$ ipython --no-banner

In [1]: import numpy as np

In [2]: from numpy import linalg as LA

In [3]: np.set_printoptions(suppress=True, linewidth=120)

In [4]: rnd = lambda a: np.round(a, 1) + 0

In [5]: A = np.load("m.npy")

In [6]: A
Out[6]: 
array([[0, 4, 0, 0],
       [4, 0, 0, 0],
       [0, 0, 0, 2],
       [0, 0, 2, 0]])

In [7]: # 2 groups of indices that never mix

In [8]: q, Rm = LA.qr(A)

In [9]: np.abs(np.diag(Rm))
Out[9]: array([4., 4., 2., 2.])

In [10]: np.trace(q @ q.T)
Out[10]: np.float64(4.0)

In [11]: q @ Rm
Out[11]: 
array([[0., 4., 0., 0.],
       [4., 0., 0., 0.],
       [0., 0., 0., 2.],
       [0., 0., 2., 0.]])

In [12]: print(abs(Rm[0, 0]), rnd(LA.norm(A[:, 0])))
4.0 4.0

In [13]: q = A.astype(float).copy()

In [14]: for j in range(4):
    ...:     q[:, j] -= q[:, :j] @ (q[:, :j].T @ q[:, j])
    ...:     q[:, j] /= LA.norm(q[:, j])
    ...: 

In [15]: q.T @ A
Out[15]: 
array([[4., 0., 0., 0.],
       [0., 4., 0., 0.],
       [0., 0., 2., 0.],
       [0., 0., 0., 2.]])

In [16]: np.trace(A)
Out[16]: np.int64(0)

In [17]: np.allclose(A @ A.T, A.T @ A)
Out[17]: True

In [18]: rnd(LA.det(A))
Out[18]: np.float64(64.0)

In [19]: rnd(np.sort(np.abs(LA.eigvals(A))))
Out[19]: array([2., 2., 4., 4.])

In [20]: A[0] @ A[1]
Out[20]: np.int64(0)

In [21]: rnd(LA.norm(A, 1)), rnd(LA.norm(A, np.inf))
Out[21]: (np.float64(4.0), np.float64(4.0))

In [22]: rnd(LA.norm(A, 2))
Out[22]: np.float64(4.0)

In [23]: rnd(LA.norm(A, "nuc"))
Out[23]: np.float64(12.0)

In [24]: print(rnd(LA.norm(A, axis=0)))
[4. 4. 2. 2.]

In [25]: LA.norm(A, axis=1).argmax()
Out[25]: np.int64(0)

In [26]: data = np.load("test9.npy")

In [27]: print(rnd(data))
[[-0.1  0.4  0.   0.9  0.1]
 [-0.2 -0.8 -0.1  0.4 -0.3]
 [-0.8  0.  -0.4 -0.2  0.4]
 [-0.2  0.3 -0.4 -0.1 -0.9]
 [-0.5  0.1  0.8 -0.1 -0.2]]

In [28]: x0 = np.array([-3, 1, -1, -1, -1])

In [29]: h1 = np.maximum(data @ x0, 0)

In [30]: rnd(h1)
Out[30]: array([0. , 0. , 2.6, 2.2, 1.1])

In [31]: rnd(np.tanh(data @ x0))
Out[31]: array([-0.1, -0.3,  1. ,  1. ,  0.8])

In [32]: rnd(data.T @ h1)
Out[32]: array([-3.1,  0.8, -1. , -0.8, -1.1])

In [33]: F = np.array([[-2, 1, -3, 3, 3, 1, -1],
    ...:     [-1, -1, 0, 2, 1, 1, 2],
    ...:     [-1, -1, 1, -1, 1, 2, 1],
    ...:     [1, 0, -2, 1, 2, 2, 2],
    ...:     [0, 1, 0, -1, 0, 1, 0],
    ...:     [-1, -1, -2, -2, 3, -2, 1]])

In [34]: F[:, 5] = -3 * F[:, 1]

In [35]: F
Out[35]: 
array([[-2,  1, -3,  3,  3, -3, -1],
       [-1, -1,  0,  2,  1,  3,  2],
       [-1, -1,  1, -1,  1,  3,  1],
       [ 1,  0, -2,  1,  2,  0,  2],
       [ 0,  1,  0, -1,  0, -3,  0],
       [-1, -1, -2, -2,  3,  3,  1]])

In [36]: x0 = np.array([3, 0, 5, 0, -1, 4, -1])

In [37]: h1 = np.maximum(F @ x0, 0)

In [38]: print(np.maximum(F @ (3 * x0), 0))
[ 0 18 36  0  0  0]

In [39]: rnd(np.tanh(F @ x0))
Out[39]: array([-1.,  1.,  1., -1., -1., -1.])

In [40]: J = np.load("mat.npy")

In [41]: J
Out[41]: 
array([[ 1,  5,  0,  0],
       [ 1,  5,  1,  0],
       [ 2,  5,  5,  5],
       [ 2,  8,  9,  8],
       [ 5,  8, 11, 12],
       [ 8,  8, 11, 14],
       [ 9,  8, 15, 14],
       [10,  8, 19, 15],
       [14,  9, 19, 18],
       [17,  9, 21, 23],
       [21, 14, 26, 23],
       [25, 16, 27, 24],
       [28, 21, 29, 27],
       [29, 25, 31, 31],
       [34, 25, 32, 31]])

In [42]: Y = np.c_[J[:, :1] @ np.array([[5]]), np.array([0, 3, 1, 1, 3, 0, 0, 0, 0, 0, 0, 2, 0, 0, 2])]

In [43]: Y
Out[43]: 
array([[  5,   0],
       [  5,   3],
       [ 10,   1],
       [ 10,   1],
       [ 25,   3],
       [ 40,   0],
       [ 45,   0],
       [ 50,   0],
       [ 70,   0],
       [ 85,   0],
       [105,   0],
       [125,   2],
       [140,   0],
       [145,   0],
       [170,   2]])

In [44]: rnd(LA.norm(LA.qr(J)[0].T @ Y, axis=0) ** 2 / ((Y ** 2).sum(axis=0) + 1e-12))
Out[44]: array([1. , 0.4])

In [45]: idx = J[:, 3] > np.median(J[:, 3])

In [46]: u = J[idx].mean(axis=0) - J[~idx].mean(axis=0)

In [47]: np.argsort(-np.abs(u).round(6), kind="stable")
Out[47]: array([0, 2, 3, 1])

In [48]: rnd(u)
Out[48]: array([19.2, 10.1, 17.6, 16.8])

In [49]: idx.astype(int)
Out[49]: array([0, 0, 0, 0, 0, 0, 0, 0, 1, 1, 1, 1, 1, 1, 1])

In [50]: x0 = np.array([-1, -2, -1, 1])

In [51]: h1 = np.maximum(J @ x0, 0)

In [52]: np.flatnonzero(h1 > 1e-9)
Out[52]: array([], dtype=int64)

In [53]: rnd(np.tanh(J @ x0))
Out[53]: array([-1., -1., -1., -1., -1., -1., -1., -1., -1., -1., -1., -1., -1., -1., -1.])

In [54]: np.maximum(J @ (3 * x0), 0)
Out[54]: array([0, 0, 0, 0, 0, 0, 0, 0, 0, 0, 0, 0, 0, 0, 0])

In [55]: C2 = np.cov(J, rowvar=False)

In [56]: rnd(J.std(axis=0))
Out[56]: array([10.9,  6.7, 10.3,  9.9])

In [57]: print(rnd(C2))
[[127.4  74.2 116.  110.3]
 [ 74.2  48.7  65.7  62.8]
 [116.   65.7 114.2 107.4]
 [110.3  62.8 107.4 104.1]]

In [58]: print(np.argsort(-J.std(axis=0).round(6), kind="stable"))
[0 2 3 1]

In [59]: rnd(LA.eigvalsh(C2)[::-1])
Out[59]: array([379.8,  10.4,   2.6,   1.6])

In [60]: q, Rm = LA.qr(J)

In [61]: rnd(q.T @ q)
Out[61]: 
array([[1., 0., 0., 0.],
       [0., 1., 0., 0.],
       [0., 0., 1., 0.],
       [0., 0., 0., 1.]])

In [62]: rnd(Rm)
Out[62]: 
array([[-67.9, -50.5, -75.7, -72.3],
       [  0. , -12.3,  -5.6,  -5.9],
       [  0. ,   0. , -14.4, -12.6],
       [  0. ,   0. ,   0. ,   6.5]])

In [63]: rnd(np.trace(q @ q.T))
Out[63]: np.float64(4.0)

In [64]: np.allclose(Rm.T @ Rm, J.T @ J)
Out[64]: True

In [65]: q.shape, Rm.shape
Out[65]: ((15, 4), (4, 4))

In [66]: rnd(q)
Out[66]: 
array([[ 0. , -0.3,  0.2, -0.1],
       [ 0. , -0.3,  0.1, -0.2],
       [ 0. , -0.3, -0.1,  0. ],
       [ 0. , -0.5, -0.3, -0.1],
       [-0.1, -0.3, -0.2,  0.3],
       [-0.1, -0.2, -0.1,  0.5],
       [-0.1, -0.1, -0.3,  0. ],
       [-0.1,  0. , -0.5, -0.4],
       [-0.2,  0.1, -0.3,  0. ],
       [-0.3,  0.3, -0.3,  0.5],
       [-0.3,  0.1, -0.2, -0.2],
       [-0.4,  0.2,  0. , -0.3],
       [-0.4,  0. ,  0.2, -0.1],
       [-0.4, -0.3,  0.2,  0.2],
       [-0.5,  0. ,  0.4,  0. ]])

In [67]: print(rnd(q @ Rm))
[[ 1.  5.  0.  0.]
 [ 1.  5.  1.  0.]
 [ 2.  5.  5.  5.]
 [ 2.  8.  9.  8.]
 [ 5.  8. 11. 12.]
 [ 8.  8. 11. 14.]
 [ 9.  8. 15. 14.]
 [10.  8. 19. 15.]
 [14.  9. 19. 18.]
 [17.  9. 21. 23.]
 [21. 14. 26. 23.]
 [25. 16. 27. 24.]
 [28. 21. 29. 27.]
 [29. 25. 31. 31.]
 [34. 25. 32. 31.]]

In [68]: mat = np.load("layer19.npy")

In [69]: mat
Out[69]: 
array([[-1, -2, -2,  3,  1,  3,  0, -3],
       [-2, -1, -2, -2,  3,  1,  3,  0],
       [-2, -2, -1, -2, -2,  3,  1,  3],
       [ 3, -2, -2, -1, -2, -2,  3,  1],
       [ 1,  3, -2, -2, -1, -2, -2,  3],
       [ 3,  1,  3, -2, -2, -1, -2, -2],
       [ 0,  3,  1,  3, -2, -2, -1, -2],
       [-3,  0,  3,  1,  3, -2, -2, -1]])

In [70]: # equal to its transpose

In [71]: rnd(LA.det(data))
Out[71]: np.float64(1.0)

In [72]: np.allclose(data @ data.T, data.T @ data)
Out[72]: True

In [73]: rnd(np.sort(np.abs(LA.eigvals(data))))
Out[73]: array([1., 1., 1., 1., 1.])

In [74]: print(rnd(data @ data))
[[-0.3 -0.2 -0.3  0.  -0.9]
 [ 0.3  0.7 -0.3 -0.5 -0.1]
 [ 0.3 -0.4  0.6 -0.6 -0.2]
 [ 0.7 -0.4 -0.5  0.1  0. ]
 [-0.5 -0.3 -0.5 -0.6  0.4]]

In [75]: np.allclose(data, data.T)
Out[75]: False

In [76]: rnd((data - data.T) / 2)
Out[76]: 
array([[ 0. ,  0.3,  0.4,  0.5,  0.3],
       [-0.3,  0. , -0.1,  0.1, -0.2],
       [-0.4,  0.1,  0. ,  0.1, -0.2],
       [-0.5, -0.1, -0.1,  0. , -0.4],
       [-0.3,  0.2,  0.2,  0.4,  0. ]])

In [77]: rnd(np.trace(data))
Out[77]: np.float64(-1.7)

In [78]: mat.sum(axis=1)
Out[78]: array([-1,  0, -2, -2, -2, -2,  0, -1])

In [79]: LA.matrix_rank(mat)
Out[79]: np.int64(8)

In [80]: mat - mat[0]
Out[80]: 
array([[ 0,  0,  0,  0,  0,  0,  0,  0],
       [-1,  1,  0, -5,  2, -2,  3,  3],
       [-1,  0,  1, -5, -3,  0,  1,  6],
       [ 4,  0,  0, -4, -3, -5,  3,  4],
       [ 2,  5,  0, -5, -2, -5, -2,  6],
       [ 4,  3,  5, -5, -3, -4, -2,  1],
       [ 1,  5,  3,  0, -3, -5, -1,  1],
       [-2,  2,  5, -2,  2, -5, -2,  2]])

In [81]: Y = mat / LA.norm(mat, axis=1, keepdims=True)

In [82]: C2 = Y @ Y.T

In [83]: print(np.argwhere(np.triu(np.abs(C2) > 0.95, 1)))
[]

In [84]: (C2 - 2 * np.eye(8)).round(6).argmax(axis=1)
Out[84]: array([1, 2, 1, 2, 3, 6, 5, 6])

In [85]: arr = np.load("out10.npy")

In [86]: arr
Out[86]: 
array([[ 1, -1,  1, -1,  1, -1,  1, -1],
       [ 1, -1, -1,  1,  1, -1, -1,  1],
       [ 1,  1, -1, -1, -1, -1,  1,  1],
       [ 1,  1,  1,  1,  1,  1,  1,  1],
       [ 1,  1,  1,  1, -1, -1, -1, -1],
       [ 1, -1,  1, -1, -1,  1, -1,  1],
       [ 1,  1, -1, -1,  1,  1, -1, -1]])

In [87]: x0 = np.array([2, 6, 7, 6, 3, 7, 5, 5])

In [88]: (arr @ x0).argmax()
Out[88]: np.int64(3)

In [89]: arr @ (2 * x0)
Out[89]: array([-14, -18, -10,  82,   2,   2, -10])

In [90]: np.sign((arr @ x0).round(6))
Out[90]: array([-1, -1, -1,  1,  1,  1, -1])

In [91]: arr @ np.ones(8)
Out[91]: array([0., 0., 0., 8., 0., 0., 0.])

In [92]: np.einsum("ij,j->i", arr, x0)
Out[92]: array([-7, -9, -5, 41,  1,  1, -5])

In [93]: (arr * x0).sum(axis=1)
Out[93]: array([-7, -9, -5, 41,  1,  1, -5])

In [94]: rnd(LA.svd(arr, compute_uv=False))
Out[94]: array([2.8, 2.8, 2.8, 2.8, 2.8, 2.8, 2.8])

In [95]: np.abs(arr).max()
Out[95]: np.int64(1)

In [96]: print(arr.shape)
(7, 8)

In [97]: arr.sum(axis=1)
Out[97]: array([0, 0, 0, 8, 0, 0, 0])
